% python3 -q
>>> import numpy as np
>>> np.set_printoptions(suppress=True, linewidth=140)
>>> E = np.load("a.npy")
>>> E
array([[-3, -2, -1,  0,  1,  2,  3,  4,  5,  6,  7,  8,  9, 10],
       [11, 12, 13, 14, 15, 16, 17, 18, 19, 20, 21, 22, 23, 24],
       [25, 26, 27, 28, 29, 30, 31, 32, 33, 34, 35, 36, 37, 38],
       [39, 40, 41, 42, 43, 44, 45, 46, 47, 48, 49, 50, 51, 52],
       [53, 54, 55, 56, 57, 58, 59, 60, 61, 62, 63, 64, 65, 66],
       [67, 68, 69, 70, 71, 72, 73, 74, 75, 76, 77, 78, 79, 80]])
>>> # looks like rank 2
>>> r = np.linalg.matrix_rank(E)
>>> r
np.int64(2)
>>> null = np.linalg.svd(E)[2][r:].T
>>> [int(np.linalg.matrix_rank(E[:i])) for i in range(1, len(E) + 1)]
[1, 2, 2, 2, 2, 2]
>>> [int(np.linalg.matrix_rank(E[:, :j + 1])) for j in range(14)]
[1, 2, 2, 2, 2, 2, 2, 2, 2, 2, 2, 2, 2, 2]
>>> [int(np.linalg.matrix_rank(np.delete(E, i, axis=0))) for i in range(6)]
[2, 2, 2, 2, 2, 2]
>>> np.linalg.matrix_rank(E.T @ E), np.linalg.matrix_rank(E @ E.T)
(np.int64(2), np.int64(2))
>>> np.abs(E).max()
np.int64(80)
>>> E.shape
(6, 14)
>>> np.count_nonzero(E)
np.int64(83)
>>> np.diff(E, axis=0)
array([[14, 14, 14, 14, 14, 14, 14, 14, 14, 14, 14, 14, 14, 14],
       [14, 14, 14, 14, 14, 14, 14, 14, 14, 14, 14, 14, 14, 14],
       [14, 14, 14, 14, 14, 14, 14, 14, 14, 14, 14, 14, 14, 14],
       [14, 14, 14, 14, 14, 14, 14, 14, 14, 14, 14, 14, 14, 14],
       [14, 14, 14, 14, 14, 14, 14, 14, 14, 14, 14, 14, 14, 14]])
>>> np.round(np.linalg.svd(E, compute_uv=False), 4) + 0
array([416.5528,  19.436 ,   0.    ,   0.    ,   0.    ,   0.    ])
>>> E.sum(axis=1)
array([  49,  245,  441,  637,  833, 1029])
>>> E.mean(axis=0)
array([32., 33., 34., 35., 36., 37., 38., 39., 40., 41., 42., 43., 44., 45.])
>>> np.allclose(E[:-1].T @ np.linalg.lstsq(E[:-1].T, E[-1])[0], E[-1])
True
>>> np.linalg.lstsq(E[:-1].T, E[-1])[2]
np.int32(2)
>>> np.unique(E.round(6), axis=0).shape
(6, 14)
>>> out = np.array([[-4, -5, -9],
...     [-7, -4, 6],
...     [-6, 8, 5],
...     [8, -4, -8],
...     [-4, -4, -3],
...     [5, 8, 8],
...     [-8, -3, 9],
...     [-2, 3, -8],
...     [2, -6, -6],
...     [-5, 6, -6],
...     [6, -9, 0],
...     [0, -3, -8],
...     [6, -6, 4],
...     [4, -5, 0]])
>>> np.linalg.matrix_rank(np.vstack([E, out.T]))
np.int64(5)
>>> np.einsum("ij,ij->i", E, E)
array([  399,  4515, 14119, 29211, 49791, 75859])
>>> np.einsum("ik,kj->ij", E, out)
array([[  122,  -155,   -76],
       [   52,  -491,  -300],
       [  -18,  -827,  -524],
       [  -88, -1163,  -748],
       [ -158, -1499,  -972],
       [ -228, -1835, -1196]])
